$ ipython --no-banner

In [1]: import numpy as np

In [2]: np.set_printoptions(precision=2, suppress=True, linewidth=200)

In [3]: tidy = lambda a: np.round(a, 2) + 0

In [4]: mat = np.loadtxt("layer0.csv", delimiter=",")

In [5]: print(mat)
[[-0.4  -3.56 -0.9   0.  ]
 [ 1.2  -2.51 -0.6  -0.2 ]
 [-2.5  -1.79 -0.5   1.1 ]
 [ 0.9   3.56  0.9  -2.1 ]
 [-1.8  -2.93 -0.7  -0.5 ]
 [-1.2  -5.73 -1.5  -1.5 ]
 [ 1.2  -3.42 -0.9  -0.6 ]
 [-0.2   3.42  0.8  -0.9 ]
 [ 2.5   4.44  1.1  -0.5 ]
 [-0.5  -4.05 -1.   -0.8 ]
 [-0.1   2.87  0.8  -0.1 ]
 [-1.    3.26  0.7  -1.7 ]
 [ 1.9  -2.77 -0.7   1.5 ]
 [ 0.   -3.64 -0.9  -1.3 ]
 [ 0.   -0.1   0.    0.7 ]
 [ 0.   -4.19 -1.1   1.1 ]
 [ 0.8  -1.72 -0.3   0.  ]
 [-0.4  -0.04 -0.2  -1.1 ]
 [ 0.3  -1.44 -0.4   0.  ]
 [-1.1   4.18  1.1  -0.7 ]
 [ 0.4  -3.31 -0.9  -0.8 ]
 [ 0.8  -0.43 -0.2  -0.1 ]
 [ 0.2  -0.16 -0.1  -1.3 ]
 [ 0.7  -2.33 -0.7   1.  ]
 [ 1.4   0.6   0.2  -0.4 ]
 [ 1.7   1.12  0.3   0.6 ]
 [-0.6  -1.03 -0.2   1.6 ]]

In [6]: print(tidy(np.linalg.norm(mat, 2)))
15.86

In [7]: print(tidy(np.linalg.norm(mat) ** 2 / np.linalg.norm(mat, 2) ** 2))
1.24

In [8]: d = np.linalg.norm(mat[:, None] - mat[None], axis=-1)

In [9]: print(np.linalg.matrix_rank(d ** 2))
6

In [10]: print(np.flatnonzero(d[11] < d.mean() / 2))
[ 3  7 10 11 19]

In [11]: print(d.shape)
(27, 27)

In [12]: Ac = mat - mat.mean(axis=0)

In [13]: V = np.linalg.svd(Ac)[2][:3]

In [14]: Y = Ac - Ac @ V.T @ V

In [15]: print(np.linalg.norm(Y, axis=1).round(6).argmax())
17

In [16]: print(tidy(np.diag(V.T @ V)))
[1.   0.94 0.06 1.  ]

In [17]: E = np.array([[7, -1, -2, -4, 4, 3, 8, -7, 8, 1],
    ...:     [3, 2, -5, -1, -2, -7, -7, 2, -3, 3],
    ...:     [4, -9, -7, 8, 1, -7, -7, 3, -3, 7],
    ...:     [-2, -5, -1, 8, 5, 5, -5, -6, -6, 2],
    ...:     [-2, 3, -9, -9, -7, 1, -7, 1, -7, -7],
    ...:     [-7, -6, 3, 3, -1, -9, 9, 4, -8, 3],
    ...:     [-9, -5, -8, -9, -8, -2, -6, 1, -6, -3],
    ...:     [5, 9, -9, 5, -1, -2, -9, 0, 9, 4],
    ...:     [0, 0, 1, -8, 1, 9, -6, -3, -2, -9],
    ...:     [-1, -3, 2, 9, -1, 9, -8, -4, 8, -3]])

In [18]: print(E)
[[ 7 -1 -2 -4  4  3  8 -7  8  1]
 [ 3  2 -5 -1 -2 -7 -7  2 -3  3]
 [ 4 -9 -7  8  1 -7 -7  3 -3  7]
 [-2 -5 -1  8  5  5 -5 -6 -6  2]
 [-2  3 -9 -9 -7  1 -7  1 -7 -7]
 [-7 -6  3  3 -1 -9  9  4 -8  3]
 [-9 -5 -8 -9 -8 -2 -6  1 -6 -3]
 [ 5  9 -9  5 -1 -2 -9  0  9  4]
 [ 0  0  1 -8  1  9 -6 -3 -2 -9]
 [-1 -3  2  9 -1  9 -8 -4  8 -3]]

In [19]: x0 = np.array([-2, 2, -1, 1, -1, 0, 0, -1, 2, 0])

In [20]: target = E @ x0

In [21]: beta, lr = np.zeros(10), 1 / np.linalg.norm(E, 2) ** 2

In [22]: for i in range(300):
    ...:     beta -= lr * E.T @ (E @ beta - target)
    ...:     if i % 50 == 0: print(i, round(np.linalg.norm(E @ beta - target), 2))
    ...: 
0 32.72
50 1.18
100 0.77
150 0.64
200 0.54
250 0.46

In [23]: print(tidy(np.linalg.cond(E)))
18.2

In [24]: print(tidy(beta))
[-1.96  2.   -0.98  0.98 -1.1   0.13  0.02 -0.95  1.96  0.15]

In [25]: Y = np.array([[-8, 6, 7],
    ...:     [6, 1, 8],
    ...:     [-9, -7, -6],
    ...:     [8, -6, -6],
    ...:     [7, -9, -6],
    ...:     [1, -4, -9],
    ...:     [-5, -3, -3],
    ...:     [4, 4, 0],
    ...:     [8, -3, -3],
    ...:     [9, 2, -1]])

In [26]: print(np.linalg.matrix_rank(np.vstack([E, Y.T])))
10

In [27]: print(np.einsum("ik,kj->ij", E, Y))
[[ -40  -43  -23]
 [  50  151  175]
 [ 127   91   30]
 [  70 -110 -140]
 [ -85  199  200]
 [ -65  -23  -52]
 [ -57  165  104]
 [ 279   97  151]
 [-136  -10  -12]
 [ 107 -126 -169]]

In [28]: print(np.einsum("ik,kj->ji", E, Y))
[[ -40   50  127   70  -85  -65  -57  279 -136  107]
 [ -43  151   91 -110  199  -23  165   97  -10 -126]
 [ -23  175   30 -140  200  -52  104  151  -12 -169]]

In [29]: print(np.einsum("ij,ij->i", E, E))
[273 163 376 245 373 355 401 395 277 330]
